% ipython --no-banner

In [1]: import numpy as np

In [2]: from numpy import linalg as LA

In [3]: np.set_printoptions(suppress=True, linewidth=100)

In [4]: A = np.load("data.npy")

In [5]: A.round(2)
Out[5]: 
array([[-0.57,  0.42, -0.22,  0.29,  0.42,  0.01,  0.44],
       [-0.3 , -0.08,  0.85, -0.31,  0.26,  0.03,  0.06],
       [-0.61, -0.39, -0.35, -0.41, -0.07, -0.36, -0.24],
       [ 0.34, -0.14, -0.28, -0.41,  0.76,  0.2 , -0.02],
       [-0.17,  0.36, -0.13, -0.52, -0.35,  0.65,  0.04],
       [ 0.13,  0.71,  0.04, -0.27,  0.07, -0.51, -0.36],
       [ 0.24, -0.04, -0.03, -0.38, -0.2 , -0.38,  0.78]])

In [6]: # columns are unit length and at right angles

In [7]: C2 = A.T @ A

In [8]: LA.matrix_rank(C2)
Out[8]: np.int64(7)

In [9]: C2.round(2) + 0
Out[9]: 
array([[1., 0., 0., 0., 0., 0., 0.],
       [0., 1., 0., 0., 0., 0., 0.],
       [0., 0., 1., 0., 0., 0., 0.],
       [0., 0., 0., 1., 0., 0., 0.],
       [0., 0., 0., 0., 1., 0., 0.],
       [0., 0., 0., 0., 0., 1., 0.],
       [0., 0., 0., 0., 0., 0., 1.]])

In [10]: (A @ A.T).shape
Out[10]: (7, 7)

In [11]: np.round(LA.eigvalsh(C2)[::-1], 2)
Out[11]: array([1., 1., 1., 1., 1., 1., 1.])

In [12]: np.round(LA.svd(A, compute_uv=False), 2)
Out[12]: array([1., 1., 1., 1., 1., 1., 1.])

In [13]: np.round(A.T @ A, 2) + 0
Out[13]: 
array([[1., 0., 0., 0., 0., 0., 0.],
       [0., 1., 0., 0., 0., 0., 0.],
       [0., 0., 1., 0., 0., 0., 0.],
       [0., 0., 0., 1., 0., 0., 0.],
       [0., 0., 0., 0., 1., 0., 0.],
       [0., 0., 0., 0., 0., 1., 0.],
       [0., 0., 0., 0., 0., 0., 1.]])

In [14]: blk = np.stack([A, 2 * A, A[::-1]])

In [15]: (blk @ A.T).shape
Out[15]: (3, 7, 7)

In [16]: LA.matrix_rank(blk.reshape(3, -1))
Out[16]: np.int64(2)

In [17]: np.round(LA.norm(blk, axis=(1, 2)), 2)
Out[17]: array([2.65, 5.29, 2.65])

In [18]: np.round(np.einsum("bij,cij->bc", blk, blk), 2)
Out[18]: 
array([[ 7., 14.,  1.],
       [14., 28.,  2.],
       [ 1.,  2.,  7.]])

In [19]: Y = A / np.sqrt((A ** 2).mean(axis=1, keepdims=True))

In [20]: LA.matrix_rank(Y) == LA.matrix_rank(A)
Out[20]: np.True_

In [21]: LA.matrix_rank(A - A.mean(axis=1, keepdims=True))
Out[21]: np.int64(6)

In [22]: J = np.loadtxt("sample3.csv", delimiter=",")

In [23]: J
Out[23]: 
array([[  3.,   1.,   2.,   0.,   1.,  -2.],
       [  7.,  -4.,   4.,   1.,   1.,   0.],
       [  8.,  -2.,   5.,  -2.,   4.,   5.],
       [ 13.,   0.,   7.,  -6.,   9.,   2.],
       [ 17.,   3.,  10.,  -9.,  14.,   4.],
       [ 12.,   8.,  10.,  -4.,  14.,   0.],
       [  9.,   4.,  12.,  -1.,  11.,  -2.],
       [  6.,   1.,  14.,  -1.,   9.,  -6.],
       [ 11.,  -4.,  10.,  -3.,   9.,  -4.],
       [ 16.,   1.,   7.,   0.,   9.,  -1.],
       [ 18.,   5.,   4.,   4.,  12.,   4.],
       [ 13.,   8.,   1.,   4.,  12.,   0.],
       [  8.,   4.,   4.,   1.,  14.,  -2.],
       [  5.,   7.,   7.,   3.,  11.,  -6.],
       [  2.,  10.,   7.,   7.,  10., -11.],
       [ -1.,  13.,   8.,   4.,   9., -10.],
       [  2.,  13.,   4.,   4.,   8.,  -5.],
       [  0.,  11.,   8.,   0.,  11.,  -9.],
       [  1.,  11.,  13.,  -4.,   8.,  -7.],
       [  5.,   6.,  18.,  -2.,   7., -12.],
       [  3.,   9.,  16.,  -7.,   5., -16.],
       [ -1.,   7.,  11., -12.,   0., -20.],
       [ -3.,   3.,  13., -15.,   3., -23.],
       [  0.,   4.,   8., -10.,   6., -28.],
       [ -5.,   8.,  12.,  -6.,  11., -31.],
       [ -2.,  12.,  12.,  -9.,   7., -32.],
       [ -4.,  10.,  17., -12.,   3., -30.],
       [ -8.,  11.,  21., -14.,   0., -31.],
       [ -5.,  10.,  26., -19.,   0., -28.],
       [ -7.,  10.,  26., -17.,  -1., -28.],
       [ -8.,  11.,  31., -12.,  -6., -27.],
       [-13.,   6.,  26.,  -9.,  -7., -26.],
       [-12.,   4.,  28.,  -5., -11., -24.],
       [-14.,  -1.,  23.,  -7.,  -9., -28.],
       [-17.,   1.,  28.,  -8.,  -4., -32.],
       [-18.,  -3.,  28., -11.,  -3., -33.],
       [-22.,  -8.,  29.,  -6.,   0., -29.],
       [-22., -10.,  32.,  -4.,  -3., -33.],
       [-22.,  -9.,  28.,  -9.,  -7., -32.]])

In [24]: x0 = np.array([-1, 3, -6, -9, 3, -9, 8])

In [25]: np.round(np.abs(LA.eigvals(A)), 2)
Out[25]: array([1., 1., 1., 1., 1., 1., 1.])

In [26]: np.round(LA.inv(A), 2)
Out[26]: 
array([[-0.57, -0.3 , -0.61,  0.34, -0.17,  0.13,  0.24],
       [ 0.42, -0.08, -0.39, -0.14,  0.36,  0.71, -0.04],
       [-0.22,  0.85, -0.35, -0.28, -0.13,  0.04, -0.03],
       [ 0.29, -0.31, -0.41, -0.41, -0.52, -0.27, -0.38],
       [ 0.42,  0.26, -0.07,  0.76, -0.35,  0.07, -0.2 ],
       [ 0.01,  0.03, -0.36,  0.2 ,  0.65, -0.51, -0.38],
       [ 0.44,  0.06, -0.24, -0.02,  0.04, -0.36,  0.78]])

In [27]: [p for p in range(1, 25) if np.allclose(LA.matrix_power(A, p), np.eye(7))]
Out[27]: []

In [28]: np.round(A.T @ (A @ x0), 2)
Out[28]: array([-1.,  3., -6., -9.,  3., -9.,  8.])
